% python3 -q
>>> import numpy as np
>>> np.set_printoptions(precision=2, suppress=True, linewidth=140)
>>> cent = np.sign(np.array([[0, 0, 1], [0, 3, 2], [1, 3, 0]]))
>>> out = (np.tril(cent, -1) + np.eye(3)) @ (np.triu(cent, 1) + np.eye(3))
>>> vals = np.array([-1, 0, 1])
>>> m1 = np.rint(out * vals @ np.linalg.inv(out)) + 0
>>> m1
array([[-3., -2.,  2.],
       [-1., -1.,  1.],
       [-5., -4.,  4.]])
>>> # looks like rank 2
>>> np.einsum("ij,ji->", m1, m1)
np.float64(2.0)
>>> round(np.linalg.det(2 * m1), 2), round(np.linalg.det(m1), 2)
(np.float64(-0.0), np.float64(-0.0))
>>> round(float(np.linalg.det(m1[::-1])), 2)
0.0
>>> np.einsum("ii->", m1)
np.float64(0.0)
>>> np.round(np.linalg.det(m1.T), 2)
np.float64(-0.0)
>>> np.round(np.linalg.eigvals(m1), 2) + 0
array([ 1., -1.,  0.])
>>> np.round(np.poly(m1), 2) + 0
array([ 1.,  0., -1.,  0.])
>>> left, s, Vt = np.linalg.svd(m1, full_matrices=False)
>>> np.abs(left[:, 0]).round(6).argmax()
np.int64(2)
>>> s.round(2) + 0
array([8.77, 0.4 , 0.  ])
>>> np.round(s / s[0], 2) + 0
array([1.  , 0.05, 0.  ])
>>> np.round(Vt @ Vt.T, 2) + 0
array([[1., 0., 0.],
       [0., 1., 0.],
       [0., 0., 1.]])
>>> np.cumsum(s ** 2) / np.sum(s ** 2)
array([1., 1., 1.])
>>> print(np.trace(m1))
0.0
>>> (m1 - m1.T) / 2
array([[ 0. , -0.5,  3.5],
       [ 0.5,  0. ,  2.5],
       [-3.5, -2.5,  0. ]])
>>> round(float(np.abs(np.linalg.eigvals(m1)).max()), 2)
1.0
>>> np.round(np.sort(np.abs(np.linalg.eigvals(m1))), 2) + 0
array([0., 1., 1.])
>>> m1.inv()
Traceback (most recent call last):
  File "<python-input-25>", line 1, in <module>
    m1.inv()
    ^^^^^^
AttributeError: 'numpy.ndarray' object has no attribute 'inv'
>>> rng = np.random.default_rng(6071)
>>> z = rng.permutation(3)
>>> z
array([1, 0, 2])
>>> out = m1[z][:, z]
>>> np.trace(out)
np.float64(0.0)
>>> np.diag(out)
array([-1., -3.,  4.])
>>> np.allclose(out, m1)
False
>>> np.round(np.linalg.svd(m1, compute_uv=False), 2) + 0
array([8.77, 0.4 , 0.  ])
>>> np.linalg.matrix_rank(m1)
np.int64(2)
>>> np.linalg.rank(m1)
Traceback (most recent call last):
  File "<python-input-35>", line 1, in <module>
    np.linalg.rank(m1)
    ^^^^^^^^^^^^^^
AttributeError: module 'numpy.linalg' has no attribute 'rank'
>>> print(np.diff(m1, axis=0))
[[ 2.  1. -1.]
 [-4. -3.  3.]]
>>> np.abs(m1).max()
np.float64(5.0)
>>> round(float(np.linalg.norm(m1)), 2)
8.77
>>> print(np.count_nonzero(m1))
9
>>> out = np.array([[5, 2], [3, 2]])
>>> cent = np.array([[1, -2], [-1, -1]])
>>> mat = np.kron(out, cent)
>>> mat
array([[  5, -10,   2,  -4],
       [ -5,  -5,  -2,  -2],
       [  3,  -6,   2,  -4],
       [ -3,  -3,  -2,  -2]])
>>> left, s, Vt = np.linalg.svd(m1)
>>> evecs = Vt[:(s > 1e-8).sum()]
>>> vec = m1[2] + -1 * m1[0] + rng.integers(2) * np.eye(3)[1]
>>> vec
array([-2., -1.,  2.])
>>> np.round(np.linalg.norm(vec - evecs.T @ evecs @ vec), 2)
np.float64(0.71)
>>> np.linalg.matrix_rank(np.vstack([m1, vec]))
np.int64(3)
>>> vals, evecs = np.linalg.eig(mat)
>>> vals
array([ 11.04, -11.04,   1.09,  -1.09])
>>> np.sort(np.linalg.eigvals(np.linalg.inv(mat)))
array([-0.92, -0.09,  0.09,  0.92])
>>> np.sort(np.linalg.eigvals(mat @ mat))
array([  1.18,   1.18, 121.82, 121.82])
>>> A = np.array([[1, 0, 0], [0, 3, 0], [0, 0, 0]])
>>> print(np.einsum("ij,ji->", A, A))
10
>>> round(np.linalg.det(2 * A), 2), round(np.linalg.det(A), 2)
(np.float64(0.0), np.float64(0.0))
>>> print(np.linalg.eigvals(A))
[1. 3. 0.]
>>> print(round(float(np.linalg.det(A.T)), 2))
0.0
>>> np.kron(np.eye(2, dtype=int), A)
array([[1, 0, 0, 0, 0, 0],
       [0, 3, 0, 0, 0, 0],
       [0, 0, 0, 0, 0, 0],
       [0, 0, 0, 1, 0, 0],
       [0, 0, 0, 0, 3, 0],
       [0, 0, 0, 0, 0, 0]])
>>> np.einsum("ii->", A)
np.int64(4)
>>> round(np.linalg.det(A[::-1]), 2)
np.float64(0.0)
>>> left, s, Vt = np.linalg.svd(A)
>>> evecs = Vt[:(s > 1e-8).sum()]
>>> vec = A[0] + 4 * A[1] + rng.integers(2) * np.eye(3)[0]
>>> vec
array([ 1., 12.,  0.])
>>> print(np.linalg.matrix_rank(np.vstack([A, vec])))
2
>>> round(np.linalg.norm(vec - evecs.T @ evecs @ vec), 2)
np.float64(0.0)
>>> print([round(float(x), 2) for x in np.linalg.svd(A, compute_uv=False)[:3]])
[3.0, 1.0, 0.0]
>>> vals, evecs = np.linalg.eigh(A)
>>> vec = np.array([2, 2, 0])
>>> np.linalg.eigvalsh(A[1:, 1:])
array([0., 3.])
>>> vec @ A @ vec / (vec @ vec), vals[0], vals[-1]
(np.float64(2.0), np.float64(0.0), np.float64(3.0))
>>> print(evecs * np.maximum(vals, 0) @ evecs.T)
[[1. 0. 0.]
 [0. 3. 0.]
 [0. 0. 0.]]
>>> np.abs(A).sum(axis=1).max(), np.abs(vals).max()
(np.int64(3), np.float64(3.0))
>>> (np.sign(evecs[:, -1].round(6)) == np.sign(evecs[0, -1].round(6))).astype(int)
array([1, 0, 1])
>>> print(np.allclose(A, A.T))
True
>>> A @ A
array([[1, 0, 0],
       [0, 9, 0],
       [0, 0, 0]])
>>> np.linalg.determinant(A)
Traceback (most recent call last):
  File "<python-input-78>", line 1, in <module>
    np.linalg.determinant(A)
    ^^^^^^^^^^^^^^^^^^^^^
AttributeError: module 'numpy.linalg' has no attribute 'determinant'
>>> E = np.load("mat.npy")
>>> E
array([[-1.,  1.,  0.],
       [ 0., -1.,  1.],
       [ 0.,  0., -1.]])
>>> # triangular: eigenvalues sit on the diagonal
>>> u, v = E[2], E[0]
>>> u @ u
np.float64(1.0)
>>> pr = (u @ v) / (u @ u) * u
>>> print(pr)
[ 0.  0. -0.]
>>> np.linalg.matrix_rank(np.outer(u, v))
np.int64(1)
>>> round(float(np.linalg.norm(u + v) ** 2 + np.linalg.norm(u - v) ** 2), 2)
6.0
>>> u = np.array([2, 5])
>>> np.array([np.convolve(row, u, "same") for row in E])
array([[-2., -3.,  5.],
       [ 0., -2., -3.],
       [ 0.,  0., -2.]])
>>> np.polyval(u, E[2])
array([5., 5., 3.])
>>> z = rng.permutation(3)
>>> print(z)
[1 0 2]
>>> out = E[z][:, z]
>>> np.sort(np.abs(np.linalg.eigvals(out)))
array([1., 1., 1.])
>>> np.allclose(out, E)
False
>>> np.trace(out)
np.float64(-3.0)
>>> J = np.load("run5.npy")
>>> print(J.round(2) + 0)
[[ 0.94  0.05  0.1   0.12  0.1   0.01 -0.04 -0.03  0.12]
 [ 0.05  0.79  0.15 -0.17 -0.32 -0.04 -0.05 -0.07 -0.04]
 [ 0.1   0.15  0.47 -0.13  0.16  0.04  0.19  0.21 -0.31]
 [ 0.12 -0.17 -0.13  0.73 -0.29 -0.02  0.05  0.04 -0.22]
 [ 0.1  -0.32  0.16 -0.29  0.5  -0.05 -0.06 -0.08 -0.11]
 [ 0.01 -0.04  0.04 -0.02 -0.05  0.99 -0.01 -0.02  0.  ]
 [-0.04 -0.05  0.19  0.05 -0.06 -0.01  0.93 -0.07  0.11]
 [-0.03 -0.07  0.21  0.04 -0.08 -0.02 -0.07  0.92  0.11]
 [ 0.12 -0.04 -0.31 -0.22 -0.11  0.    0.11  0.11  0.73]]
>>> # symmetric, so the eigenvalues are real
>>> u = np.array([-3, -8, -8])
>>> np.convolve(J[2], u)
array([-0.31, -1.26, -3.41, -4.54, -3.17, -0.32, -2.14, -2.44, -2.24,  0.81,  2.46])
>>> np.cross(J[2, :3], J[4, :3])
array([ 0.18,  0.03, -0.05])
